% python3 -q
>>> import numpy as np
>>> from numpy import linalg as LA
>>> np.set_printoptions(precision=3, suppress=True, linewidth=100)
>>> rnd = lambda a: np.round(a, 3) + 0
>>> rng = np.random.default_rng(97)
>>> arr = np.eye(4, dtype=int)[rng.permutation(4)]
>>> arr
array([[0, 1, 0, 0],
       [1, 0, 0, 0],
       [0, 0, 0, 1],
       [0, 0, 1, 0]])
>>> def softmax(z):
...     e = np.exp(z - z.max(axis=-1, keepdims=True))
...     return e / e.sum(axis=-1, keepdims=True)
... 
>>> rnd(softmax(arr[2]))
array([0.175, 0.175, 0.175, 0.475])
>>> softmax(arr).sum(axis=1)
array([1., 1., 1., 1.])
>>> scores = arr @ arr.T / np.sqrt(4)
>>> rnd(softmax(scores + np.triu(np.full(scores.shape, -np.inf), 1)))
array([[1.   , 0.   , 0.   , 0.   ],
       [0.378, 0.622, 0.   , 0.   ],
       [0.274, 0.274, 0.452, 0.   ],
       [0.215, 0.215, 0.215, 0.355]])
>>> softmax(scores).round(6).argmax(axis=1)
array([0, 1, 2, 3])
>>> np.poly(arr)
array([ 1.,  0., -2.,  0.,  1.])
>>> rnd(LA.det(arr[::-1]))
np.float64(1.0)
>>> rnd(LA.eigvals(arr))
array([ 1., -1.,  1., -1.])
>>> np.kron(np.eye(2, dtype=int), arr)
array([[0, 1, 0, 0, 0, 0, 0, 0],
       [1, 0, 0, 0, 0, 0, 0, 0],
       [0, 0, 0, 1, 0, 0, 0, 0],
       [0, 0, 1, 0, 0, 0, 0, 0],
       [0, 0, 0, 0, 0, 1, 0, 0],
       [0, 0, 0, 0, 1, 0, 0, 0],
       [0, 0, 0, 0, 0, 0, 0, 1],
       [0, 0, 0, 0, 0, 0, 1, 0]])
>>> rnd(LA.det(arr.T))
np.float64(1.0)
>>> vals, evecs = LA.eigh(arr)
>>> rnd(evecs.T @ evecs)
array([[1., 0., 0., 0.],
       [0., 1., 0., 0.],
       [0., 0., 1., 0.],
       [0., 0., 0., 1.]])
>>> B = arr / LA.norm(arr, axis=1, keepdims=True)
>>> G = B @ B.T
>>> np.degrees(np.arccos(np.clip(G[1, 0], -1, 1)))
np.float64(90.0)
>>> G[1]
array([0., 1., 0., 0.])
>>> np.argwhere(np.triu(np.abs(G) > 0.95, 1))
array([], shape=(0, 2), dtype=int64)
>>> (G - 2 * np.eye(4)).round(6).argmax(axis=1)
array([1, 0, 0, 0])
>>> G
array([[1., 0., 0., 0.],
       [0., 1., 0., 0.],
       [0., 0., 1., 0.],
       [0., 0., 0., 1.]])
>>> rnd(LA.norm(arr, 1)), rnd(LA.norm(arr, np.inf))
(np.float64(1.0), np.float64(1.0))
>>> LA.norm(arr, axis=1).argmax()
np.int64(0)
>>> rnd(LA.norm(arr, "nuc"))
np.float64(4.0)
>>> rnd(LA.norm(arr) ** 2 / LA.norm(arr, 2) ** 2)
np.float64(4.0)
>>> rnd(LA.norm(arr, axis=1))
array([1., 1., 1., 1.])
>>> F = np.loadtxt("run1.csv", delimiter=",")
>>> rnd(F)
array([[0.327, 0.288, 0.365, 0.058],
       [0.288, 0.255, 0.322, 0.051],
       [0.365, 0.322, 0.408, 0.064],
       [0.058, 0.051, 0.064, 0.01 ]])
>>> # equal to its transpose
>>> rk = LA.matrix_rank(F)
>>> rk
np.int64(1)
>>> null = LA.svd(F)[2][rk:].T
>>> LA.matrix_rank(F.T @ F), LA.matrix_rank(F @ F.T)
(np.int64(1), np.int64(1))
>>> rnd(null @ null.T)
array([[ 0.673, -0.288, -0.365, -0.058],
       [-0.288,  0.745, -0.322, -0.051],
       [-0.365, -0.322,  0.592, -0.064],
       [-0.058, -0.051, -0.064,  0.99 ]])
>>> J = np.load("arr.npy")
>>> J
array([[ 0.,  0.,  0.,  6.],
       [ 0.,  0.,  0., -6.],
       [ 0.,  0.,  0.,  3.],
       [ 6., -6.,  3.,  0.]])
>>> vals, evecs = LA.eigh(J)
>>> x0 = np.array([-3, 1, 3, 1])
>>> (np.sign(evecs[:, -1].round(6)) == np.sign(evecs[0, -1].round(6))).astype(int)
array([1, 0, 1, 1])
>>> np.abs(J).sum(axis=1).max(), rnd(np.abs(vals).max())
(np.float64(15.0), np.float64(9.0))
>>> K = np.load("case9.npy")
>>> K
array([[-3, -1,  3],
       [ 0, -1, -2],
       [ 0,  0,  3]])
>>> # triangular
>>> B = K[0, 0] * K[1:] - np.outer(K[1:, 0], K[0])
>>> B
array([[ 0,  3,  6],
       [ 0,  0, -9]])
>>> np.flatnonzero(~B.round(6).any(axis=1))
array([], dtype=int64)
>>> x0 = np.array([1, 1, 1])
>>> h1 = np.maximum(K @ x0, 0)
>>> np.maximum(K @ (3 * x0), 0)
array([0, 0, 9])
>>> np.maximum(K @ x0, 0) - np.maximum(-K @ x0, 0)
array([-1, -3,  3])
>>> np.flatnonzero(h1 > 1e-9)
array([2])
>>> K.T @ h1
array([0, 0, 9])
>>> rnd(LA.svd(arr, compute_uv=False))
array([1., 1., 1., 1.])
>>> arr @ arr.T
array([[1, 0, 0, 0],
       [0, 1, 0, 0],
       [0, 0, 1, 0],
       [0, 0, 0, 1]])
>>> rnd(LA.pinv(arr))
array([[0., 1., 0., 0.],
       [1., 0., 0., 0.],
       [0., 0., 0., 1.],
       [0., 0., 1., 0.]])
>>> arr[:, 3] @ arr[:, 0]
np.int64(0)
>>> B = LA.inv(K)
>>> rnd(LA.det(K) * B)
array([[-3.,  3.,  5.],
       [ 0., -9., -6.],
       [ 0.,  0.,  3.]])
>>> rnd(LA.inv(B))
array([[-3., -1.,  3.],
       [ 0., -1., -2.],
       [ 0.,  0.,  3.]])
>>> rnd(B)
array([[-0.333,  0.333,  0.556],
       [ 0.   , -1.   , -0.667],
       [ 0.   ,  0.   ,  0.333]])
>>> (np.abs(B) > 1e-9).astype(int)
array([[1, 1, 1],
       [0, 1, 1],
       [0, 0, 1]])
>>> W0 = np.arange(12).reshape(3, 4) + 2
>>> W0
array([[ 2,  3,  4,  5],
       [ 6,  7,  8,  9],
       [10, 11, 12, 13]])
>>> rnd(W0 @ LA.pinv(W0) @ W0)
array([[ 2.,  3.,  4.,  5.],
       [ 6.,  7.,  8.,  9.],
       [10., 11., 12., 13.]])
>>> np.abs(np.diag(LA.qr(W0)[1])) > 1e-9
array([ True,  True, False])
>>> G = W0.T @ W0
>>> rnd(LA.svd(W0, compute_uv=False) ** 2)
array([815.646,   2.354,   0.   ])
>>> np.allclose(G, G.T)
True
>>> rnd(LA.eigvalsh(G)[::-1])
array([815.646,   2.354,   0.   ,   0.   ])
>>> (W0 @ W0.T).shape
(3, 3)
>>> m1 = np.load("w.npy")
>>> m1
array([[ 3,  2, -5, -3],
       [ 1,  0, -3, -2],
       [-1, -2, -1, -1]])
>>> U, sigma, Vt = LA.svd(m1)
>>> evecs = Vt[:(sigma > 1e-8).sum()]
>>> x0 = m1[1] + 3 * m1[2] + rng.integers(2) * np.eye(4)[1]
>>> x0
array([-2., -6., -6., -5.])
>>> np.allclose(evecs.T @ evecs @ x0, x0)
True
>>> LA.matrix_rank(np.vstack([m1, x0]))
np.int64(2)
>>> rnd(LA.norm(x0 - evecs.T @ evecs @ x0))
np.float64(0.0)
>>> rnd(np.diag(evecs.T @ evecs))
array([0.354, 0.683, 0.646, 0.317])
>>> rnd(evecs.T @ evecs)
array([[ 0.354,  0.439, -0.183, -0.049],
       [ 0.439,  0.683,  0.049,  0.146],
       [-0.183,  0.049,  0.646,  0.439],
       [-0.049,  0.146,  0.439,  0.317]])
>>> f, v = m1[0], m1[2]
>>> f @ v
np.int64(1)
>>> pr = (f @ v) / (f @ f) * f
>>> rnd(pr)
array([ 0.064,  0.043, -0.106, -0.064])
>>> (v - pr) @ f
np.float64(0.0)
>>> LA.matrix_rank(np.outer(f, v))
np.int64(1)
>>> A = np.array([[0, -2, 2, 3], [3, 2, -3, 3]])
>>> A
array([[ 0, -2,  2,  3],
       [ 3,  2, -3,  3]])
>>> W1 = np.array([[-7, -6], [-1, -1], [6, 3], [0, 3]])
>>> coef = np.array([1, 1])
>>> H = np.maximum(A @ W1 + coef, 0)
>>> (H > 0).mean(axis=0)
array([0.5, 0.5])
>>> W2 = np.array([[1, 3, 0], [2, 0, 3]])
>>> H @ W2
array([[51, 45, 54],
       [ 0,  0,  0]])
>>> W1 @ W2
array([[-19, -21, -18],
       [ -3,  -3,  -3],
       [ 12,  18,   9],
       [  6,   0,   9]])
>>> x0 = np.array([0, -1, -1, 1])
>>> rnd((x0 - F @ x0) @ (F @ x0))
np.float64(0.0)
>>> rnd(np.eye(4) - F)
array([[ 0.673, -0.288, -0.365, -0.058],
       [-0.288,  0.745, -0.322, -0.051],
       [-0.365, -0.322,  0.592, -0.064],
       [-0.058, -0.051, -0.064,  0.99 ]])
>>> rnd(np.trace(F))
np.float64(1.0)
>>> rnd(F @ F @ x0)
array([-0.596, -0.526, -0.666, -0.105])
